$ python3 -q
>>> import numpy as np
>>> np.set_printoptions(suppress=True, linewidth=200)
>>> E = np.loadtxt("block0.csv", delimiter=",")
>>> print(E)
[[ 1.  2. -2.]
 [-2.  1.  2.]
 [ 2. -2.  1.]]
>>> Uu, sigma, vt = np.linalg.svd(E, full_matrices=False)
>>> print(np.round(Uu.T @ Uu, 3) + 0)
[[1. 0. 0.]
 [0. 1. 0.]
 [0. 0. 1.]]
>>> print(np.allclose(Uu * sigma @ vt, E))
True
>>> print(np.round(np.cumsum(sigma ** 2) / np.sum(sigma ** 2), 3))
[0.481 0.963 1.   ]
>>> print(np.round(Uu.T @ E @ vt.T, 3) + 0)
[[3.606 0.    0.   ]
 [0.    3.606 0.   ]
 [0.    0.    1.   ]]
>>> print((sigma > 1e-8).sum())
3
>>> print(Uu.shape, sigma.shape, vt.shape)
(3, 3) (3,) (3, 3)
>>> print(sigma.round(3))
[3.606 3.606 1.   ]
>>> print(E @ np.ones(3))
[1. 1. 1.]
>>> print((E @ E)[0])
[-7.  8.  0.]
>>> r0 = np.array([3, 3, 0])
>>> out = E + np.outer(r0, np.eye(3)[0])
>>> print(np.round(np.linalg.det(out) / np.linalg.det(E), 3), round(float(1 + np.linalg.solve(E, r0)[0]), 3))
2.615 2.615
>>> print(out)
[[ 4.  2. -2.]
 [ 1.  1.  2.]
 [ 2. -2.  1.]]
>>> print(np.linalg.matrix_rank(np.linalg.inv(out) - np.linalg.inv(E), tol=1e-8))
1
>>> feats = np.load("m.npy")
>>> print(feats)
[[ 4.  0.  0.]
 [ 0. -3. -9.]
 [ 0. -8.  7.]]
>>> hat = np.triu(np.array([[-2, 3, 8], [-2, -4, -3], [-8, 6, 5]]), 1) + np.eye(3)
>>> out = hat @ feats @ np.linalg.inv(hat)
>>> print(np.round(np.poly(out), 3))
[  1.  -8. -77. 372.]
>>> print(out)
[[   4.  -85. -258.]
 [   0.   21.   33.]
 [   0.   -8.  -17.]]
